$ python -q
>>> import numpy as np
>>> from numpy import linalg as LA
>>> np.set_printoptions(precision=1, suppress=True, linewidth=120)
>>> def rnd(a):
...     return np.round(a, 1) + 0
... 
>>> J = np.load("a.npy")
>>> print(J)
[[0.7 0.3 0. ]
 [0.1 0.5 0.4]
 [0.  0.2 0.8]]
>>> # rows sum to 1
>>> proj = np.triu(np.array([[-1, 2, 3], [3, -2, -1], [-2, 2, 0]]), 1) + np.eye(3)
>>> out = proj @ J @ LA.inv(proj)
>>> print(np.trace(out), np.trace(J))
2.0 2.0
>>> print(rnd(out))
[[ 0.9  0.1  0.6]
 [ 0.1  0.1 -0.6]
 [ 0.   0.2  1. ]]
>>> print(LA.matrix_rank(out))
3
>>> print(rnd(proj @ J - J @ proj))
[[ 0.2  0.2  1.4]
 [ 0.  -0.4 -0.6]
 [ 0.   0.   0.2]]
>>> print(rnd(LA.det(out)))
0.2
>>> x0 = np.array([1, 1, 1])
>>> y = J @ x0
>>> b, lr = np.zeros(3), 1 / LA.norm(J, 2) ** 2
>>> for i in range(30):
...     b -= lr * J.T @ (J @ b - y)
...     if i % 5 == 0: print(i, round(LA.norm(J @ b - y), 1))
... 
0 0.2
5 0.0
10 0.0
15 0.0
20 0.0
25 0.0
>>> print(rnd(LA.cond(J)))
3.9
>>> O, vecs = LA.qr(J[:, :2])[0], LA.qr(J[:, 2:])[0]
>>> sv = LA.svd(O.T @ vecs, compute_uv=False)
>>> print(rnd(np.degrees(np.arccos(sv.clip(0, 1)))))
[39.7]
>>> print(rnd(LA.norm(O @ O.T - vecs @ vecs.T, 2)))
1.0
>>> vals, vecs = LA.eig(J)
>>> print(rnd(np.prod(vals)))
0.2
>>> print(rnd(np.sort(LA.eigvals(J @ J))))
[0.1 0.5 1. ]
>>> print(rnd(vals))
[0.3 0.7 1. ]
>>> print(rnd(np.sort(LA.eigvals(J.T))))
[0.3 0.7 1. ]
>>> print(rnd(np.sort(LA.eigvals(LA.inv(J)))))
[1.  1.4 3.6]
>>> m1 = np.loadtxt("m.csv", delimiter=",")
>>> print(m1)
[[2. 0. 0. 0. 0.]
 [0. 0. 0. 0. 0.]
 [0. 0. 2. 0. 0.]
 [0. 0. 0. 0. 0.]
 [0. 0. 0. 0. 0.]]
>>> # rows 1 and 3 are equal
>>> vals, vecs = LA.eigh(m1)
>>> x0 = np.array([3, 0, 0, -1, -1])
>>> print(x0 @ m1 @ x0)
18.0
>>> print(vecs * np.abs(vals) @ vecs.T)
[[2. 0. 0. 0. 0.]
 [0. 0. 0. 0. 0.]
 [0. 0. 2. 0. 0.]
 [0. 0. 0. 0. 0.]
 [0. 0. 0. 0. 0.]]
>>> X = np.load("x.npy")
>>> print(X)
[[ 2  8  4]
 [ 4 15  5]
 [ 2 10  4]
 [ 4 11  5]
 [ 4 11  5]
 [ 6 16  6]
 [ 4 15  5]
 [ 2  8  4]
 [ 6 12  6]
 [ 4 15  5]
 [ 2  6  4]
 [ 0  5  3]
 [ 2 10  4]
 [ 6 16  6]
 [ 0  9  3]
 [ 4  9  5]
 [ 6 16  6]
 [ 2 12  4]
 [ 4  9  5]
 [ 0  7  3]
 [ 2 10  4]
 [ 2 10  4]
 [ 4 11  5]
 [ 4 15  5]
 [ 0  9  3]
 [ 6 14  6]
 [ 0  5  3]
 [ 0  3  3]
 [ 6 16  6]
 [ 6 12  6]
 [ 4 13  5]
 [ 6 16  6]
 [ 0  3  3]]
>>> proj = X @ LA.solve(X.T @ X, X.T)
>>> print(rnd(proj @ X[:, 2]))
[4. 5. 4. 5. 5. 6. 5. 4. 6. 5. 4. 3. 4. 6. 3. 5. 6. 4. 5. 3. 4. 4. 5. 5. 3. 6. 3. 3. 6. 6. 5. 6. 3.]
>>> print(rnd(LA.eigvalsh(proj)))
[0. 0. 0. 0. 0. 0. 0. 0. 0. 0. 0. 0. 0. 0. 0. 0. 0. 0. 0. 0. 0. 0. 0. 0. 0. 0. 0. 0. 0. 0. 1. 1. 1.]
>>> print(LA.matrix_rank(np.eye(33) - proj))
30
>>> print(rnd(np.diag(proj)))
[0.  0.1 0.  0.  0.  0.1 0.1 0.  0.1 0.1 0.1 0.1 0.  0.1 0.2 0.1 0.1 0.1 0.1 0.1 0.  0.  0.  0.1 0.2 0.1 0.1 0.2 0.1
 0.1 0.  0.1 0.2]
